$ ipython --no-banner

In [1]: import numpy as np

In [2]: from numpy import linalg as LA

In [3]: np.set_printoptions(precision=3, suppress=True, linewidth=120, legacy="1.25")

In [4]: tidy = lambda a: np.round(a, 3) + 0

In [5]: W0 = np.loadtxt("case1.csv", delimiter=",")

In [6]: tidy(W0)
Out[6]: 
array([[0.25 , 0.   , 0.   , 0.   , 0.25 , 0.   , 0.25 , 0.25 , 0.   ],
       [0.25 , 0.25 , 0.   , 0.   , 0.   , 0.   , 0.25 , 0.25 , 0.   ],
       [0.333, 0.   , 0.333, 0.   , 0.   , 0.   , 0.   , 0.   , 0.333],
       [0.   , 0.   , 0.25 , 0.5  , 0.   , 0.   , 0.   , 0.   , 0.25 ],
       [0.   , 0.   , 0.   , 0.25 , 0.25 , 0.25 , 0.25 , 0.   , 0.   ],
       [0.333, 0.   , 0.   , 0.   , 0.   , 0.333, 0.   , 0.333, 0.   ],
       [0.   , 0.   , 0.5  , 0.   , 0.   , 0.   , 0.5  , 0.   , 0.   ],
       [0.25 , 0.   , 0.   , 0.   , 0.   , 0.   , 0.25 , 0.25 , 0.25 ],
       [0.   , 0.   , 0.   , 0.   , 0.   , 0.   , 0.   , 0.   , 1.   ]])

In [7]: # rows sum to 1

In [8]: LA.norm(W0, axis=1).argmax()
Out[8]: 8

In [9]: tidy(LA.norm(W0, axis=0))
Out[9]: array([0.64 , 0.25 , 0.651, 0.559, 0.354, 0.417, 0.707, 0.546, 1.112])

In [10]: tidy(LA.norm(W0[4] - W0[2]))
Out[10]: 0.764

In [11]: theta = np.radians(72)

In [12]: R = np.eye(9)

In [13]: R[3, 3] = R[0, 0] = np.cos(theta)

In [14]: R[3, 0], R[0, 3] = -np.sin(theta), np.sin(theta)

In [15]: tidy(R)
Out[15]: 
array([[ 0.309,  0.   ,  0.   ,  0.951,  0.   ,  0.   ,  0.   ,  0.   ,  0.   ],
       [ 0.   ,  1.   ,  0.   ,  0.   ,  0.   ,  0.   ,  0.   ,  0.   ,  0.   ],
       [ 0.   ,  0.   ,  1.   ,  0.   ,  0.   ,  0.   ,  0.   ,  0.   ,  0.   ],
       [-0.951,  0.   ,  0.   ,  0.309,  0.   ,  0.   ,  0.   ,  0.   ,  0.   ],
       [ 0.   ,  0.   ,  0.   ,  0.   ,  1.   ,  0.   ,  0.   ,  0.   ,  0.   ],
       [ 0.   ,  0.   ,  0.   ,  0.   ,  0.   ,  1.   ,  0.   ,  0.   ,  0.   ],
       [ 0.   ,  0.   ,  0.   ,  0.   ,  0.   ,  0.   ,  1.   ,  0.   ,  0.   ],
       [ 0.   ,  0.   ,  0.   ,  0.   ,  0.   ,  0.   ,  0.   ,  1.   ,  0.   ],
       [ 0.   ,  0.   ,  0.   ,  0.   ,  0.   ,  0.   ,  0.   ,  0.   ,  1.   ]])

In [16]: B = W0 @ R.T

In [17]: np.allclose(LA.norm(W0, axis=1), LA.norm(B, axis=1))
Out[17]: True

In [18]: tidy(B)
Out[18]: 
array([[ 0.077,  0.   ,  0.   , -0.238,  0.25 ,  0.   ,  0.25 ,  0.25 ,  0.   ],
       [ 0.077,  0.25 ,  0.   , -0.238,  0.   ,  0.   ,  0.25 ,  0.25 ,  0.   ],
       [ 0.103,  0.   ,  0.333, -0.317,  0.   ,  0.   ,  0.   ,  0.   ,  0.333],
       [ 0.476,  0.   ,  0.25 ,  0.155,  0.   ,  0.   ,  0.   ,  0.   ,  0.25 ],
       [ 0.238,  0.   ,  0.   ,  0.077,  0.25 ,  0.25 ,  0.25 ,  0.   ,  0.   ],
       [ 0.103,  0.   ,  0.   , -0.317,  0.   ,  0.333,  0.   ,  0.333,  0.   ],
       [ 0.   ,  0.   ,  0.5  ,  0.   ,  0.   ,  0.   ,  0.5  ,  0.   ,  0.   ],
       [ 0.077,  0.   ,  0.   , -0.238,  0.   ,  0.   ,  0.25 ,  0.25 ,  0.25 ],
       [ 0.   ,  0.   ,  0.   ,  0.   ,  0.   ,  0.   ,  0.   ,  0.   ,  1.   ]])

In [19]: tidy(np.abs(B - W0).max(axis=0))
Out[19]: array([0.476, 0.   , 0.   , 0.345, 0.   , 0.   , 0.   , 0.   , 0.   ])

In [20]: np.allclose(W0 @ W0.T, B @ B.T)
Out[20]: True

In [21]: tidy(LA.svd(W0, compute_uv=False)), tidy(LA.svd(B, compute_uv=False))
Out[21]: 
(array([1.186, 0.944, 0.717, 0.551, 0.46 , 0.329, 0.258, 0.182, 0.086]),
 array([1.186, 0.944, 0.717, 0.551, 0.46 , 0.329, 0.258, 0.182, 0.086]))
